$ python -q
>>> import numpy as np
>>> from numpy import linalg as LA
>>> np.set_printoptions(precision=3, suppress=True, linewidth=200)
>>> K = np.load("case12.npy")
>>> K
array([[ 9,  7,  9,  7],
       [ 5, -6,  5, -6],
       [ 9,  7,  9,  7],
       [ 5, -6,  5, -6]])
>>> blk = np.stack([K, -2 * K, K[::-1]])
>>> blk.shape
(3, 4, 4)
>>> (blk @ K.T).shape
(3, 4, 4)
>>> LA.norm(blk, axis=(1, 2))
array([27.641, 55.281, 27.641])
>>> mat = np.load("dump.npy")
>>> mat
array([[8, 2, 0],
       [2, 5, 0],
       [0, 0, 0]])
>>> # symmetric
>>> print(np.allclose(mat, mat.T))
True
>>> LA.matrix_power(mat, 4)
array([[5300, 2522,    0],
       [2522, 1517,    0],
       [   0,    0,    0]])
>>> print((mat - mat.T) / 2)
[[0. 0. 0.]
 [0. 0. 0.]
 [0. 0. 0.]]
>>> np.sort(np.abs(LA.eigvals(mat)))
array([0., 4., 9.])
>>> np.trace(mat)
np.int64(13)
>>> (mat + mat.T) / 2
array([[8., 2., 0.],
       [2., 5., 0.],
       [0., 0., 0.]])
>>> left, sigma, Vh = LA.svd(mat)
>>> sigma
array([9., 4., 0.])
>>> A2 = left[:, :2] @ np.diag(sigma[:2]) @ Vh[:2]
>>> print(round(float(LA.norm(mat - A2, 2)), 3), sigma[2])
0.0 0.0
>>> A2
array([[8., 2., 0.],
       [2., 5., 0.],
       [0., 0., 0.]])
>>> round(np.abs(mat - A2).max(), 3)
np.float64(0.0)
>>> LA.matrix_rank(mat, rtol=0.05)
np.int64(2)
>>> np.round(LA.norm(mat - A2) / LA.norm(mat), 3)
np.float64(0.0)
>>> print(mat @ mat)
[[68 26  0]
 [26 29  0]
 [ 0  0  0]]
>>> vec = np.array([1, -3, 0])
>>> np.einsum("ij,j->i", mat, vec)
array([  2, -13,   0])
>>> print(mat @ vec)
[  2 -13   0]
>>> mat @ np.ones(3)
array([10.,  7.,  0.])
>>> print(mat @ (2 * vec))
[  4 -26   0]
>>> np.sign((mat @ vec).round(6))
array([ 1, -1,  0])
